% ipython --no-banner

In [1]: import numpy as np

In [2]: np.set_printoptions(precision=3, suppress=True, linewidth=120, sign=" ")

In [3]: M = np.load("sample11.npy")

In [4]: print(M)
[[ -2   1   1 -10   2]
 [-10   8   7 -18   3]
 [ -6   8  -6   3   8]
 [  0   0   0   0   0]
 [  4  -7  -7   5   7]
 [ -4   0  -1  -3   8]
 [  0   0   0   0   0]
 [  0   1 -15  -3   7]
 [  0   0   0   0   0]
 [-10   8   7 -18   3]
 [  4  -7  -7   5   7]
 [ -2   1 -13   8  15]
 [  6 -14   2   3   9]
 [  2  -7   9  -2   2]
 [ -6   8  -6   3   8]
 [  0   0   0   0   0]
 [ -6   8  -6   3   8]
 [ -6   8  -6   3   8]
 [  4  -7  -7   5   7]]

In [5]: # row 6 repeats row 3

In [6]: D = np.linalg.norm(M[:, None] - M[None], axis=-1)

In [7]: print(D[:5, :5])
[[  0.     14.629  17.861  10.488  20.347]
 [ 14.629   0.     25.515  23.367  34.088]
 [ 17.861  25.515   0.     14.457  18.193]
 [ 10.488  23.367  14.457   0.     13.711]
 [ 20.347  34.088  18.193  13.711   0.   ]]

In [8]: print(D[0])
[  0.     14.629  17.861  10.488  20.347   9.695  10.488  18.276  10.488  14.629  20.347  26.249  22.539  14.422
  17.861  10.488  17.861  17.861  20.347]

In [9]: print(np.flatnonzero(D[0] < D.mean() / 2))
[ 0]

In [10]: print(np.linalg.norm(M - M.mean(axis=0), axis=1))
[ 10.394  22.728  10.442   6.243  12.04    4.416   6.243  12.885   6.243  22.728  12.04   16.764  17.804  14.662
  10.442   6.243  10.442  10.442  12.04 ]

In [11]: print(np.linalg.norm(M, axis=1))
[ 10.488  23.367  14.457   0.     13.711   9.487   0.     16.852   0.     23.367  13.711  21.517  18.055  11.916
  14.457   0.     14.457  14.457  13.711]

In [12]: print(round(np.log10(np.linalg.cond(M))))
2

In [13]: print(np.argsort(-np.linalg.norm(M, axis=0).round(6), kind="stable")[:3])
[ 3  2  4]

In [14]: print(np.linalg.matrix_rank(M, rtol=0.1))
4

In [15]: print(np.round(np.linalg.norm(M, 2) / np.linalg.norm(M), 3))
0.681

In [16]: Xs = M - M.mean(axis=0)

In [17]: V = np.linalg.svd(Xs)[2][:4]

In [18]: A2 = Xs - Xs @ V.T @ V

In [19]: print(np.round(np.cov(Xs @ V.T, rowvar=False), 3) + 0)
[[ 98.158   0.      0.      0.   ]
 [  0.     56.951   0.      0.   ]
 [  0.      0.     12.044   0.   ]
 [  0.      0.      0.      8.687]]

In [20]: print(np.diag(V.T @ V))
[ 0.375  0.749  0.97   0.99   0.916]

In [21]: idx = M[:, 4] > np.median(M[:, 4])

In [22]: f = M[idx].mean(axis=0) - M[~idx].mean(axis=0)

In [23]: print(np.round((((M - M.mean(axis=0)) @ f > 0) == idx).mean(), 3))
0.737

In [24]: print(((M - M.mean(axis=0)) @ f > 0).astype(int))
[ 0  0  1  0  1  1  0  1  0  0  1  1  0  0  1  0  1  1  1]

In [25]: F = np.loadtxt("out16.csv", delimiter=",")

In [26]: print(F)
[[-3. -9. -1.  4.]
 [ 4. -3. -9. -1.]
 [-1.  4. -3. -9.]
 [-9. -1.  4. -3.]]

In [27]: blk = np.stack([F, -3 * F, F[::-1]])

In [28]: print(blk.shape)
(3, 4, 4)

In [29]: print(np.linalg.det(blk))
[  -1557. -126117.   -1557.]

In [30]: print((F @ F)[0])
[-62.  46. 103.  -6.]

In [31]: print(F @ (-1.0) ** np.arange(4))
[ 1. -1.  1. -1.]

In [32]: print(np.sort(np.abs(np.fft.fft(F[0]))), np.sort(np.linalg.svd(F, compute_uv=False)))
[  1.      9.     13.153  13.153] [  1.      9.     13.153  13.153]

In [33]: print(np.allclose(F @ F.T, F.T @ F))
True

In [34]: x0 = np.array([3, 3, 1, 2])

In [35]: y = F @ x0

In [36]: print(y)
[-29.  -8. -12. -32.]

In [37]: print(np.linalg.solve(F, 5 * y))
[ 15.  15.   5.  10.]

In [38]: x0 = np.array([2, 1, 2, 1])

In [39]: print(F @ x0)
[-13. -14. -13. -14.]

In [40]: print(F @ (2 * x0))
[-26. -28. -26. -28.]

In [41]: print((F @ x0).argmax())
0

In [42]: print(np.einsum("ij,j->i", F, x0))
[-13. -14. -13. -14.]

In [43]: print((F * x0).sum(axis=1))
[-13. -14. -13. -14.]

In [44]: P = np.triu(np.array([[3, 3, -3, -2], [-3, 0, -1, 0], [2, 3, 2, -2], [2, 0, 1, -2]]), 1) + np.eye(4)

In [45]: A2 = P @ F @ np.linalg.inv(P)

In [46]: print(round(float(np.linalg.det(A2)), 3))
-1557.0

In [47]: X = 5 * np.eye(4) + np.ones((4, 4))

In [48]: print(X)
[[ 6.  1.  1.  1.]
 [ 1.  6.  1.  1.]
 [ 1.  1.  6.  1.]
 [ 1.  1.  1.  6.]]

In [49]: # symmetric, so the eigenvalues are real

In [50]: print(round(float(np.linalg.det(X[::-1])), 3))
1125.0

In [51]: print(round(np.linalg.det(2 * X), 3), np.round(np.linalg.det(X), 3))
18000.0 1125.0

In [52]: print(np.einsum("ii->", X))
24.0

In [53]: print(np.round(np.linalg.det(X.T), 3))
1125.0

In [54]: print(np.poly(X))
[   1.  -24.  210. -800. 1125.]

In [55]: print(np.kron(np.eye(2, dtype=int), X))
[[ 6.  1.  1.  1.  0.  0.  0.  0.]
 [ 1.  6.  1.  1.  0.  0.  0.  0.]
 [ 1.  1.  6.  1.  0.  0.  0.  0.]
 [ 1.  1.  1.  6.  0.  0.  0.  0.]
 [ 0.  0.  0.  0.  6.  1.  1.  1.]
 [ 0.  0.  0.  0.  1.  6.  1.  1.]
 [ 0.  0.  0.  0.  1.  1.  6.  1.]
 [ 0.  0.  0.  0.  1.  1.  1.  6.]]

In [56]: A2 = np.linalg.inv(X)

In [57]: print(np.linalg.det(X) * A2)
[[200. -25. -25. -25.]
 [-25. 200. -25. -25.]
 [-25. -25. 200. -25.]
 [-25. -25. -25. 200.]]

In [58]: print(A2)
[[ 0.178 -0.022 -0.022 -0.022]
 [-0.022  0.178 -0.022 -0.022]
 [-0.022 -0.022  0.178 -0.022]
 [-0.022 -0.022 -0.022  0.178]]

In [59]: print((np.abs(A2) > 1e-9).astype(int))
[[ 1  1  1  1]
 [ 1  1  1  1]
 [ 1  1  1  1]
 [ 1  1  1  1]]

In [60]: print(np.trace(X))
24.0

In [61]: print(np.allclose(X @ X.T, X.T @ X))
True

In [62]: print((X + X.T) / 2)
[[ 6.  1.  1.  1.]
 [ 1.  6.  1.  1.]
 [ 1.  1.  6.  1.]
 [ 1.  1.  1.  6.]]

In [63]: print(np.sort(np.abs(np.linalg.eigvals(X))))
[ 5.  5.  5.  9.]

In [64]: print(np.allclose(X, X.T))
True

In [65]: print(X @ X)
[[ 39.  14.  14.  14.]
 [ 14.  39.  14.  14.]
 [ 14.  14.  39.  14.]
 [ 14.  14.  14.  39.]]

In [66]: q, Rm = np.linalg.qr(X)

In [67]: print(np.round(q.T @ q, 3) + 0)
[[ 1.  0.  0.  0.]
 [ 0.  1.  0.  0.]
 [ 0.  0.  1.  0.]
 [ 0.  0.  0.  1.]]

In [68]: print(np.trace(q @ q.T))
4.0

In [69]: print(q)
[[-0.961  0.198  0.151 -0.122]
 [-0.16  -0.968  0.151 -0.122]
 [-0.16  -0.11  -0.973 -0.122]
 [-0.16  -0.11  -0.084  0.977]]

In [70]: print(np.abs(np.diag(Rm)))
[ 6.245  5.829  5.622  5.498]

In [71]: q = X.astype(float).copy()

In [72]: for j in range(4):
    ...:     q[:, j] -= q[:, :j] @ (q[:, :j].T @ q[:, j])
    ...:     q[:, j] /= np.linalg.norm(q[:, j])
    ...: 

In [73]: print(np.round(q.T @ q, 3) + 0)
[[ 1.  0.  0.  0.]
 [ 0.  1.  0.  0.]
 [ 0.  0.  1.  0.]
 [ 0.  0.  0.  1.]]

In [74]: print(np.round(q.T @ X, 3) + 0)
[[ 6.245  2.242  2.242  2.242]
 [ 0.     5.829  1.54   1.54 ]
 [ 0.     0.     5.622  1.175]
 [ 0.     0.     0.     5.498]]

In [75]: print(q)
[[ 0.961 -0.198 -0.151 -0.122]
 [ 0.16   0.968 -0.151 -0.122]
 [ 0.16   0.11   0.973 -0.122]
 [ 0.16   0.11   0.084  0.977]]

In [76]: m1 = np.loadtxt("case16.csv", delimiter=",")

In [77]: print(m1)
[[ 0.107  0.214  0.286  0.107  0.071  0.214]
 [ 0.179  0.25   0.036  0.25   0.107  0.179]
 [ 0.118  0.176  0.235  0.206  0.176  0.088]
 [ 0.097  0.258  0.29   0.29   0.032  0.032]
 [ 0.25   0.125  0.094  0.219  0.094  0.219]
 [ 0.115  0.077  0.115  0.     0.308  0.385]]

In [78]: rng = np.random.default_rng(18858)

In [79]: idx = rng.permutation(6)

In [80]: print(idx)
[ 3  5  4  1  2  0]

In [81]: A2 = m1[idx][:, idx]

In [82]: print(np.diag(A2))
[ 0.29   0.385  0.094  0.25   0.235  0.107]

In [83]: print(np.round(np.trace(A2), 3))
1.361

In [84]: print(np.round(np.linalg.det(A2), 3), round(np.linalg.det(m1[idx]), 3))
0.0 0.0

In [85]: f, v = m1[2], m1[3]

In [86]: print(round(float(f @ v), 3))
0.194

In [87]: pr = (f @ v) / (f @ f) * f

In [88]: print(round(float((v - pr) @ f), 3))
0.0

In [89]: print(v - pr)
[-0.029  0.07   0.04   0.071 -0.156 -0.062]

In [90]: print(m1.shape)
(6, 6)

In [91]: A2 = m1 / np.linalg.norm(m1, axis=1, keepdims=True)

In [92]: G = A2 @ A2.T

In [93]: print(np.round(np.degrees(np.arccos(np.clip(G[5, 3], -1, 1))), 3))
70.525

In [94]: print(np.linalg.norm(A2, axis=1))
[ 1.  1.  1.  1.  1.  1.]

In [95]: print(np.argwhere(np.triu(np.abs(G) > 0.95, 1)))
[]

In [96]: print((G - 2 * np.eye(6)).round(6).argmax(axis=1))
[ 2  4  3  2  1  4]

In [97]: Uu, sig, Vt = np.linalg.svd(m1, full_matrices=False)

In [98]: print(np.round(Uu.T @ Uu, 3) + 0)
[[ 1.  0.  0.  0.  0.  0.]
 [ 0.  1.  0.  0.  0.  0.]
 [ 0.  0.  1.  0.  0.  0.]
 [ 0.  0.  0.  1.  0.  0.]
 [ 0.  0.  0.  0.  1.  0.]
 [ 0.  0.  0.  0.  0.  1.]]

In [99]: print(np.round(Uu.T @ m1 @ Vt.T, 3) + 0)
[[ 1.008  0.     0.     0.     0.     0.   ]
 [ 0.     0.429  0.     0.     0.     0.   ]
 [ 0.     0.     0.26   0.     0.     0.   ]
 [ 0.     0.     0.     0.135  0.     0.   ]
 [ 0.     0.     0.     0.     0.106  0.   ]
 [ 0.     0.     0.     0.     0.     0.025]]

In [100]: print(np.round(Vt @ Vt.T, 3) + 0)
[[ 1.  0.  0.  0.  0.  0.]
 [ 0.  1.  0.  0.  0.  0.]
 [ 0.  0.  1.  0.  0.  0.]
 [ 0.  0.  0.  1.  0.  0.]
 [ 0.  0.  0.  0.  1.  0.]
 [ 0.  0.  0.  0.  0.  1.]]

In [101]: print(np.cumsum(sig ** 2) / np.sum(sig ** 2))
[ 0.783  0.925  0.977  0.991  1.     1.   ]

In [102]: print(np.abs(Uu[:, 0]).round(6).argmax())
3

In [103]: feats = np.array([[0.6, -0.3, -1.0, 0.0, -1.3],
     ...:     [-0.5, 0.3, 0.0, 0.7, -0.1],
     ...:     [0.9, -0.4, 0.4, 0.2, 0.5],
     ...:     [-0.4, 1.7, 0.4, 0.3, -0.6],
     ...:     [-2.4, -0.4, 1.0, 0.2, 1.4],
     ...:     [0.8, -1.4, -0.5, -0.2, -0.7],
     ...:     [0.9, 0.2, 1.3, 1.9, -0.2],
     ...:     [-1.2, -0.6, -0.1, 0.2, 2.6],
     ...:     [-0.3, -1.4, -1.0, -1.0, 1.7],
     ...:     [-0.1, 1.3, 1.3, 0.5, -0.2],
     ...:     [-1.2, -0.6, -0.4, -1.6, -0.4],
     ...:     [0.1, -0.5, 0.5, 0.5, 0.7]])

In [104]: feats[:, 2] = -3 * feats[:, 1] + 0.05 * rng.normal(size=12)

In [105]: print(feats)
[[ 0.6   -0.3    0.945  0.    -1.3  ]
 [-0.5    0.3   -0.929  0.7   -0.1  ]
 [ 0.9   -0.4    1.177  0.2    0.5  ]
 [-0.4    1.7   -5.107  0.3   -0.6  ]
 [-2.4   -0.4    1.242  0.2    1.4  ]
 [ 0.8   -1.4    4.173 -0.2   -0.7  ]
 [ 0.9    0.2   -0.618  1.9   -0.2  ]
 [-1.2   -0.6    1.838  0.2    2.6  ]
 [-0.3   -1.4    4.141 -1.     1.7  ]
 [-0.1    1.3   -3.826  0.5   -0.2  ]
 [-1.2   -0.6    1.737 -1.6   -0.4  ]
 [ 0.1   -0.5    1.545  0.5    0.7  ]]

In [106]: f = np.array([-1, -1, -2, -3])

In [107]: A2 = F + np.outer(f, np.eye(4)[2])

In [108]: print(np.linalg.matrix_rank(np.linalg.inv(A2) - np.linalg.inv(F), tol=1e-8))
1

In [109]: print(A2)
[[ -3.  -9.  -2.   4.]
 [  4.  -3. -10.  -1.]
 [ -1.   4.  -5.  -9.]
 [ -9.  -1.   1.  -3.]]

In [110]: print(round(float(np.linalg.det(A2) / np.linalg.det(F)), 3), round(1 + np.linalg.solve(F, f)[2], 3))
1.375 1.375

In [111]: Uu, sig, Vt = np.linalg.svd(feats)

In [112]: print(sig)
[ 10.167   4.361   3.014   1.728   0.041]

In [113]: A2 = Uu[:, :4] @ np.diag(sig[:4]) @ Vt[:4]

In [114]: print(np.round(np.abs(feats - A2).max(), 3))
0.017

In [115]: print(np.round(np.linalg.norm(feats - A2, 2), 3), np.round(sig[4], 3))
0.041 0.041
